$ python -q
>>> import numpy as np
>>> from numpy import linalg as LA
>>> np.set_printoptions(precision=2, suppress=True, linewidth=120)
>>> X = np.load("mat.npy")
>>> X
array([[ 0.98, -0.02, -0.06, -0.06, -0.1 , -0.02, -0.13, -0.06],
       [-0.02,  0.98, -0.06, -0.06, -0.1 , -0.02, -0.13, -0.06],
       [-0.06, -0.06,  0.83, -0.17, -0.29, -0.06, -0.4 , -0.17],
       [-0.06, -0.06, -0.17,  0.83, -0.29, -0.06, -0.4 , -0.17],
       [-0.1 , -0.1 , -0.29, -0.29,  0.52, -0.1 , -0.67, -0.29],
       [-0.02, -0.02, -0.06, -0.06, -0.1 ,  0.98, -0.13, -0.06],
       [-0.13, -0.13, -0.4 , -0.4 , -0.67, -0.13,  0.06, -0.4 ],
       [-0.06, -0.06, -0.17, -0.17, -0.29, -0.06, -0.4 ,  0.83]])
>>> # symmetric
>>> B = X / np.sqrt((X ** 2).mean(axis=1, keepdims=True))
>>> B[1]
array([-0.05,  2.77, -0.16, -0.16, -0.27, -0.05, -0.38, -0.16])
>>> LA.norm(B, axis=1)
array([2.83, 2.83, 2.83, 2.83, 2.83, 2.83, 2.83, 2.83])
>>> print(LA.matrix_rank(X - X.mean(axis=1, keepdims=True)))
7
>>> t3 = np.stack([X, 5 * X, X[::-1]])
>>> (t3 @ X.T).shape
(3, 8, 8)
>>> B = np.array([[5, 0], [-1, -3], [-2, -4]])
>>> cent = np.array([[1, 1, 2, 1, 1, 2], [0, 0, 0, 2, 0, 1]])
>>> rng = np.random.default_rng(570)
>>> J = B @ cent + 0.05 * rng.normal(size=(3, 6))
>>> J
array([[  4.95,   4.99,  10.01,   4.93,   5.07,  10.05],
       [ -1.01,  -1.09,  -2.  ,  -7.01,  -0.98,  -4.97],
       [ -1.92,  -2.16,  -3.97, -10.01,  -2.1 ,  -7.93]])
>>> B = J / LA.norm(J, axis=1, keepdims=True)
>>> G = B @ B.T
>>> print((np.abs(G) > 0.9).astype(int))
[[1 0 0]
 [0 1 1]
 [0 1 1]]
>>> vec = np.array([-3, -2, 5, -3, -2, 1])
>>> a = np.maximum(J @ vec, 0)
>>> J.T @ a
array([   6.14,    1.39,   11.19, -207.09,    4.67,  -92.83])
>>> print(np.maximum(J @ vec, 0) - np.maximum(-J @ vec, 0))
[10.32 13.23 16.5 ]
>>> print(J * (a > 1e-9)[:, None])
[[  4.95   4.99  10.01   4.93   5.07  10.05]
 [ -1.01  -1.09  -2.    -7.01  -0.98  -4.97]
 [ -1.92  -2.16  -3.97 -10.01  -2.1   -7.93]]
>>> print(np.flatnonzero(a > 1e-9))
[0 1 2]
>>> m1 = np.load("arr.npy")
>>> m1
array([[-4,  3,  0,  0],
       [-1,  4,  0,  0],
       [ 0,  0, -4,  3],
       [ 0,  0, -1,  4]])
>>> labels = rng.permutation(8)
>>> labels
array([5, 1, 2, 6, 0, 4, 7, 3])
>>> B = X[labels][:, labels]
>>> np.trace(B)
np.float64(6.0)
>>> np.round(LA.det(B), 2), round(LA.det(X[labels]), 2)
(np.float64(-1.0), np.float64(-1.0))
>>> print(B)
[[ 0.98 -0.02 -0.06 -0.13 -0.02 -0.1  -0.06 -0.06]
 [-0.02  0.98 -0.06 -0.13 -0.02 -0.1  -0.06 -0.06]
 [-0.06 -0.06  0.83 -0.4  -0.06 -0.29 -0.17 -0.17]
 [-0.13 -0.13 -0.4   0.06 -0.13 -0.67 -0.4  -0.4 ]
 [-0.02 -0.02 -0.06 -0.13  0.98 -0.1  -0.06 -0.06]
 [-0.1  -0.1  -0.29 -0.67 -0.1   0.52 -0.29 -0.29]
 [-0.06 -0.06 -0.17 -0.4  -0.06 -0.29  0.83 -0.17]
 [-0.06 -0.06 -0.17 -0.4  -0.06 -0.29 -0.17  0.83]]
>>> print(np.allclose(B, X))
False
>>> evals, evecs = LA.eigh(B)
>>> print(evecs @ np.diag(evals) @ evecs.T)
[[ 0.98 -0.02 -0.06 -0.13 -0.02 -0.1  -0.06 -0.06]
 [-0.02  0.98 -0.06 -0.13 -0.02 -0.1  -0.06 -0.06]
 [-0.06 -0.06  0.83 -0.4  -0.06 -0.29 -0.17 -0.17]
 [-0.13 -0.13 -0.4   0.06 -0.13 -0.67 -0.4  -0.4 ]
 [-0.02 -0.02 -0.06 -0.13  0.98 -0.1  -0.06 -0.06]
 [-0.1  -0.1  -0.29 -0.67 -0.1   0.52 -0.29 -0.29]
 [-0.06 -0.06 -0.17 -0.4  -0.06 -0.29  0.83 -0.17]
 [-0.06 -0.06 -0.17 -0.4  -0.06 -0.29 -0.17  0.83]]
>>> evals.sum(), np.trace(B)
(np.float64(6.0), np.float64(6.0))
>>> evals
array([-1.,  1.,  1.,  1.,  1.,  1.,  1.,  1.])
>>> np.round(evecs.T @ evecs, 2) + 0
array([[1., 0., 0., 0., 0., 0., 0., 0.],
       [0., 1., 0., 0., 0., 0., 0., 0.],
       [0., 0., 1., 0., 0., 0., 0., 0.],
       [0., 0., 0., 1., 0., 0., 0., 0.],
       [0., 0., 0., 0., 1., 0., 0., 0.],
       [0., 0., 0., 0., 0., 1., 0., 0.],
       [0., 0., 0., 0., 0., 0., 1., 0.],
       [0., 0., 0., 0., 0., 0., 0., 1.]])
